>>> import numpy as np
>>> np.set_printoptions(precision=3, suppress=True, linewidth=200)
>>> def rnd(a):
...     return np.round(a, 3) + 0
... 
>>> X = np.loadtxt("layer2.csv", delimiter=",")
>>> X
array([[  6.,   9.,   4.,  -4.,   3.],
       [  9., -16.,  15., -15.,  13.],
       [  4.,  15.,  10.,  -7.,   4.],
       [ -4., -15.,  -7.,   8.,  18.],
       [  3.,  13.,   4.,  18.,  12.]])
>>> # symmetric
>>> x = np.array([2, 2, 0, 2, 0])
>>> a = np.maximum(X @ x, 0)
>>> np.maximum(X @ x, 0) - np.maximum(-X @ x, 0)
array([ 22., -44.,  24., -22.,  68.])
>>> X * (a > 1e-9)[:, None]
array([[ 6.,  9.,  4., -4.,  3.],
       [ 0., -0.,  0., -0.,  0.],
       [ 4., 15., 10., -7.,  4.],
       [-0., -0., -0.,  0.,  0.],
       [ 3., 13.,  4., 18., 12.]])
>>> a
array([22.,  0., 24.,  0., 68.])
>>> np.flatnonzero(a > 1e-9)
array([0, 2, 4])
>>> hat = np.triu(np.array([[2, 2, 2, 2, 1],
...     [2, 2, 0, 0, 1],
...     [1, 0, 0, 1, 2],
...     [0, 0, 1, 2, 0],
...     [2, 1, 1, 1, 2]]), 1) + np.eye(5)
>>> other = hat @ X @ np.linalg.inv(hat)
>>> rnd(np.linalg.det(other))
np.float64(699300.0)
>>> hat @ X - X @ hat
array([[ 21., -31.,  28., -26.,  59.],
       [  3.,  -5., -14., -15., -11.],
       [  2.,   3.,  -7.,  26.,   3.],
       [  0.,   8.,   8.,  15.,  33.],
       [  0.,  -6.,  -6., -10., -24.]])
>>> rnd(np.poly(other))
array([      1.,     -20.,   -1230.,   24328.,  129101., -699300.])
>>> rng = np.random.default_rng(15214)
>>> idx = rng.permutation(5)
>>> idx
array([0, 4, 1, 3, 2])
>>> other = X[idx][:, idx]
>>> other
array([[  6.,   3.,   9.,  -4.,   4.],
       [  3.,  12.,  13.,  18.,   4.],
       [  9.,  13., -16., -15.,  15.],
       [ -4.,  18., -15.,   8.,  -7.],
       [  4.,   4.,  15.,  -7.,  10.]])
>>> rnd(np.sort(np.abs(np.linalg.eigvals(other))))
array([ 3.518,  7.15 , 27.2  , 30.234, 33.802])
>>> np.allclose(other, X)
False
>>> mat = np.load("dump.npy")
>>> mat
array([[-3,  0,  0,  0],
       [ 1,  0,  0,  0],
       [ 0,  0, -3,  0],
       [ 0,  0,  1,  0]])
>>> rnd(np.sort(np.linalg.eigvals(mat)))
array([-3., -3.,  0.,  0.])
>>> np.prod(np.diag(mat)), rnd(np.linalg.det(mat))
(np.int64(0), np.float64(0.0))
>>> [int(np.linalg.matrix_rank(np.linalg.matrix_power(mat, p))) for p in range(1, 5)]
[2, 2, 2, 2]
>>> np.linalg.matrix_power(mat - np.diag(np.diag(mat)), 4)
array([[0, 0, 0, 0],
       [0, 0, 0, 0],
       [0, 0, 0, 0],
       [0, 0, 0, 0]])
>>> arr = np.loadtxt("arr.csv", delimiter=",")
>>> rnd(arr)
array([[-0.44 ,  0.339,  0.43 ],
       [-0.558, -0.357,  0.063],
       [-0.235, -0.403, -0.539],
       [ 0.352, -0.49 ,  0.67 ],
       [ 0.411, -0.142, -0.118],
       [-0.382, -0.266,  0.231],
       [ 0.029, -0.514, -0.064]])
>>> other = arr + rng.integers(-2, 3, (7, 1)) @ rng.integers(-2, 3, (1, 3))
>>> rnd(other)
array([[ 3.56 , -1.661,  0.43 ],
       [-2.558,  0.643,  0.063],
       [-4.235,  1.597, -0.539],
       [ 4.352, -2.49 ,  0.67 ],
       [ 0.411, -0.142, -0.118],
       [-0.382, -0.266,  0.231],
       [-1.971,  0.486, -0.064]])
>>> np.abs(other - arr).sum(axis=1)
array([6., 3., 6., 6., 0., 0., 3.])
>>> def softmax(z):
...     e = np.exp(z - z.max(axis=-1, keepdims=True))
...     return e / e.sum(axis=-1, keepdims=True)
... 
>>> rnd(softmax(arr[3] + 5))
array([0.356, 0.154, 0.49 ])
>>> rnd(softmax(10 * arr[3]))
array([0.04, 0.  , 0.96])
>>> att = arr @ arr.T / np.sqrt(3)
>>> rnd(softmax(att)[3] @ arr)
array([-0.074, -0.282,  0.147])
>>> rnd(arr[:, 0] @ arr[:, 2])
np.float64(0.0)
>>> rnd(arr.T @ arr)
array([[1., 0., 0.],
       [0., 1., 0.],
       [0., 0., 1.]])
>>> rnd(np.linalg.pinv(arr))
array([[-0.44 , -0.558, -0.235,  0.352,  0.411, -0.382,  0.029],
       [ 0.339, -0.357, -0.403, -0.49 , -0.142, -0.266, -0.514],
       [ 0.43 ,  0.063, -0.539,  0.67 , -0.118,  0.231, -0.064]])
>>> rnd(np.linalg.svd(arr, compute_uv=False))
array([1., 1., 1.])
>>> other = np.c_[arr[:, :2] @ np.array([[-2, -1], [-1, 0]]), np.array([-2, 0, 0, 2, -1, 2, 2])]
>>> rnd(other)
array([[ 0.542,  0.44 , -2.   ],
       [ 1.472,  0.558,  0.   ],
       [ 0.873,  0.235,  0.   ],
       [-0.215, -0.352,  2.   ],
       [-0.68 , -0.411, -1.   ],
       [ 1.03 ,  0.382,  2.   ],
       [ 0.456, -0.029,  2.   ]])
>>> np.linalg.matrix_rank(other)
np.int64(3)
>>> rnd(np.linalg.lstsq(arr, other[:, 0])[0])
array([-2., -1.,  0.])
>>> hat = arr @ np.linalg.solve(arr.T @ arr, arr.T)
>>> np.allclose(hat @ hat, hat)
True
>>> rnd((np.eye(7) - hat) @ arr)
array([[0., 0., 0.],
       [0., 0., 0.],
       [0., 0., 0.],
       [0., 0., 0.],
       [0., 0., 0.],
       [0., 0., 0.],
       [0., 0., 0.]])
>>> np.trace(hat)
np.float64(3.0)
>>> other = np.array([[0, 0, -1, 0, -3],
...     [3, -1, 3, -3, 1],
...     [-1, 3, 2, 2, 2],
...     [-2, 3, 2, 0, -1],
...     [1, 1, 0, -2, -2]])
>>> m1 = np.tril(other)
>>> m1
array([[ 0,  0,  0,  0,  0],
       [ 3, -1,  0,  0,  0],
       [-1,  3,  2,  0,  0],
       [-2,  3,  2,  0,  0],
       [ 1,  1,  0, -2, -2]])
>>> # rank 4
>>> x = np.array([1, 3, 2, 2, 3])
>>> a = np.maximum(m1 @ x, 0)
>>> m1.T @ a
array([-34,  69,  46,   0,   0])
>>> a
array([ 0,  0, 12, 11,  0])
>>> m1 * (a > 1e-9)[:, None]
array([[ 0,  0,  0,  0,  0],
       [ 0,  0,  0,  0,  0],
       [-1,  3,  2,  0,  0],
       [-2,  3,  2,  0,  0],
       [ 0,  0,  0,  0,  0]])
>>> np.maximum(m1 @ (3 * x), 0)
array([ 0,  0, 36, 33,  0])
>>> np.maximum(m1 @ x, 0) - np.maximum(-m1 @ x, 0)
array([ 0,  0, 12, 11, -6])
